% ipython --no-banner

In [1]: import numpy as np

In [2]: from numpy import linalg as LA

In [3]: np.set_printoptions(precision=2, suppress=True, linewidth=100, floatmode="fixed")

In [4]: M = np.load("w.npy")

In [5]: print(M)
[[ 1 -2  4 -8]
 [ 1 -1  1 -1]
 [ 1  0  0  0]
 [ 1  1  1  1]]

In [6]: # row 0 is much longer than the rest

In [7]: rng = np.random.default_rng(1415)

In [8]: idx = rng.permutation(4)

In [9]: print(idx)
[2 3 1 0]

In [10]: M2 = M[idx][:, idx]

In [11]: print(np.trace(M2))
1

In [12]: print(np.round(LA.det(M2), 2), np.round(LA.det(M[idx]), 2))
12.0 -12.0

In [13]: print(np.diag(M2))
[ 0  1 -1  1]

In [14]: print(np.allclose(M2, M))
False

In [15]: M2 = LA.inv(M)

In [16]: print(np.round(LA.inv(M2), 2) + 0)
[[ 1.00 -2.00  4.00 -8.00]
 [ 1.00 -1.00  1.00 -1.00]
 [ 1.00  0.00  0.00  0.00]
 [ 1.00  1.00  1.00  1.00]]

In [17]: print(np.round(LA.det(M) * LA.det(M2), 2))
1.0

In [18]: print(np.round(M @ M2, 2) + 0)
[[1.00 0.00 0.00 0.00]
 [0.00 1.00 0.00 0.00]
 [0.00 0.00 1.00 0.00]
 [0.00 0.00 0.00 1.00]]

In [19]: print(M2.round(2) + 0)
[[ 0.00  0.00  1.00  0.00]
 [ 0.17 -1.00  0.50  0.33]
 [ 0.00  0.50 -1.00  0.50]
 [-0.17  0.50 -0.50  0.17]]

In [20]: print((np.abs(M2) > 1e-9).astype(int))
[[0 0 1 0]
 [1 1 1 1]
 [0 1 1 1]
 [1 1 1 1]]

In [21]: K = np.load("dump.npy")

In [22]: print(K)
[[ 1 -2  4]
 [ 1 -1  1]
 [ 1  0  0]
 [ 1  1  1]]

In [23]: x = np.array([8, 3, 2])

In [24]: rhs = K @ x

In [25]: c, lr = np.zeros(3), 1 / LA.norm(K, 2) ** 2

In [26]: for i in range(20):
    ...:     c -= lr * K.T @ (K @ c - rhs)
    ...:     if i % 5 == 0: print(i, round(LA.norm(K @ c - rhs), 2))
    ...: 
0 12.02
5 6.55
10 3.68
15 2.17

In [27]: print(c)
[6.91 3.11 2.43]

In [28]: print(np.round(LA.cond(K), 2))
4.54

In [29]: J = np.load("case10.npy")

In [30]: print(J)
[[0 1 0 0]
 [1 0 1 0]
 [0 1 0 0]
 [0 0 0 0]]

In [31]: # rows and columns are dependent

In [32]: print(LA.matrix_rank(J, rtol=0.1))
2

In [33]: print(np.argsort(-LA.norm(J, axis=0).round(6), kind="stable")[:3])
[1 0 2]

In [34]: print([round(float(x), 2) for x in LA.svd(J, compute_uv=False)[:3]])
[1.41, 1.41, 0.0]

In [35]: print(LA.cond(J) > 100)
True

In [36]: U, sv, Vh = LA.svd(J)

In [37]: print(sv)
[1.41 1.41 0.00 0.00]

In [38]: print(np.argmax(sv[:-1] / (sv[1:] + 1e-6)) + 1)
2

In [39]: M2 = U[:, :2] @ np.diag(sv[:2]) @ Vh[:2]

In [40]: print(M2)
[[0.00 1.00 0.00 0.00]
 [1.00 0.00 1.00 0.00]
 [0.00 1.00 0.00 0.00]
 [0.00 0.00 0.00 0.00]]

In [41]: print(round(float(LA.norm(J - M2, 2)), 2), sv[2])
0.0 0.0

In [42]: print(round(float(LA.norm(J - M2) / LA.norm(J)), 2))
0.0

In [43]: print(LA.matrix_rank(M2))
2

In [44]: print(np.abs(J - M2).max())
0.0

In [45]: M2 = np.array([[1, 1], [1, -1]])

In [46]: W0 = np.kron(M2, np.kron(M2, M2))[rng.permutation(8)][:4]

In [47]: print(W0)
[[ 1 -1  1 -1  1 -1  1 -1]
 [ 1  1 -1 -1  1  1 -1 -1]
 [ 1  1  1  1  1  1  1  1]
 [ 1  1  1  1 -1 -1 -1 -1]]

In [48]: x = np.array([-4, 5, -4, 1, 3, 1, 3, 4])

In [49]: a = np.maximum(W0 @ x, 0)

In [50]: print(np.flatnonzero(a > 1e-9))
[1 2]

In [51]: print(np.tanh(W0 @ x))
[-1.00  0.76  1.00 -1.00]

In [52]: print(np.maximum(W0 @ (3 * x), 0))
[ 0  3 27  0]

In [53]: print(W0 * (a > 1e-9)[:, None])
[[ 0  0  0  0  0  0  0  0]
 [ 1  1 -1 -1  1  1 -1 -1]
 [ 1  1  1  1  1  1  1  1]
 [ 0  0  0  0  0  0  0  0]]

In [54]: M2 = W0 + rng.integers(-2, 3, (4, 1)) @ rng.integers(-2, 3, (1, 8))

In [55]: print(M2)
[[ 0 -1 -1 -2  0 -1  0 -3]
 [ 2  1  1  0  2  1  0  1]
 [ 3  1  5  3  3  1  3  5]
 [ 2  1  3  2  0 -1  0  1]]

In [56]: print(np.round(LA.svd(M2 - W0, compute_uv=False), 2) + 0)
[9.17 0.00 0.00 0.00]

In [57]: print(LA.matrix_rank(M2 - W0, tol=1e-8))
1

In [58]: print(np.abs(M2 - W0).sum(axis=1))
[ 8  8 16  8]
